% ipython --no-banner

In [1]: import numpy as np

In [2]: np.set_printoptions(suppress=True, linewidth=140)

In [3]: u = np.array([1, 0, 0])

In [4]: g = np.array([-8, -1, 1])

In [5]: m1 = np.outer(u, g)

In [6]: m1
Out[6]: 
array([[-8, -1,  1],
       [ 0,  0,  0],
       [ 0,  0,  0]])

In [7]: Y = m1[0, 0] * m1[1:] - np.outer(m1[1:, 0], m1[0])

In [8]: Y
Out[8]: 
array([[0, 0, 0],
       [0, 0, 0]])

In [9]: np.flatnonzero(~Y.round(6).any(axis=1))
Out[9]: array([0, 1])

In [10]: left, sigma, vt = np.linalg.svd(m1)

In [11]: V = vt[:(sigma > 1e-8).sum()]

In [12]: rng = np.random.default_rng(18645)

In [13]: x = m1[0] + 5 * m1[2] + rng.integers(2) * np.eye(3)[1]

In [14]: x
Out[14]: array([-8.,  0.,  1.])

In [15]: np.round(V.T @ V, 2)
Out[15]: 
array([[ 0.97,  0.12, -0.12],
       [ 0.12,  0.02, -0.02],
       [-0.12, -0.02,  0.02]])

In [16]: np.linalg.matrix_rank(np.vstack([m1, x]))
Out[16]: np.int64(2)

In [17]: np.kron(np.eye(2, dtype=int), m1)
Out[17]: 
array([[-8, -1,  1,  0,  0,  0],
       [ 0,  0,  0,  0,  0,  0],
       [ 0,  0,  0,  0,  0,  0],
       [ 0,  0,  0, -8, -1,  1],
       [ 0,  0,  0,  0,  0,  0],
       [ 0,  0,  0,  0,  0,  0]])

In [18]: E = np.loadtxt("block19.csv", delimiter=",")

In [19]: E
Out[19]: 
array([[ 2.,  2., -2.],
       [ 0.,  2., -2.],
       [ 1.,  1., -1.],
       [ 2.,  2., -2.]])

In [20]: Y = E[0, 0] * E[1:] - np.outer(E[1:, 0], E[0])

In [21]: Y
Out[21]: 
array([[ 0.,  4., -4.],
       [ 0.,  0.,  0.],
       [ 0.,  0.,  0.]])

In [22]: np.linalg.matrix_rank(Y), np.linalg.matrix_rank(E)
Out[22]: (np.int64(1), np.int64(2))

In [23]: round(float(np.trace(np.linalg.pinv(E) @ E)), 2)
Out[23]: 2.0

In [24]: np.abs(np.diag(np.linalg.qr(E)[1])) > 1e-9
Out[24]: array([ True,  True, False])

In [25]: K = np.arange(16).reshape(4, 4) + 5

In [26]: K
Out[26]: 
array([[ 5,  6,  7,  8],
       [ 9, 10, 11, 12],
       [13, 14, 15, 16],
       [17, 18, 19, 20]])

In [27]: labels = rng.permutation(4)

In [28]: labels
Out[28]: array([1, 0, 2, 3])

In [29]: Y = K[labels][:, labels]

In [30]: round(float(np.linalg.det(Y)), 2), round(float(np.linalg.det(K[labels])), 2)
Out[30]: (-0.0, -0.0)

In [31]: np.diag(Y)
Out[31]: array([10,  5, 15, 20])

In [32]: x = np.array([-1, 5, 5])

In [33]: a = np.maximum(E @ x, 0)

In [34]: a
Out[34]: array([0., 0., 0., 0.])

In [35]: E * (a > 1e-9)[:, None]
Out[35]: 
array([[ 0.,  0., -0.],
       [ 0.,  0., -0.],
       [ 0.,  0., -0.],
       [ 0.,  0., -0.]])

In [36]: np.maximum(E @ (3 * x), 0)
Out[36]: array([0., 0., 0., 0.])

In [37]: np.maximum(E @ x, 0) - np.maximum(-E @ x, 0)
Out[37]: array([-2.,  0., -1., -2.])
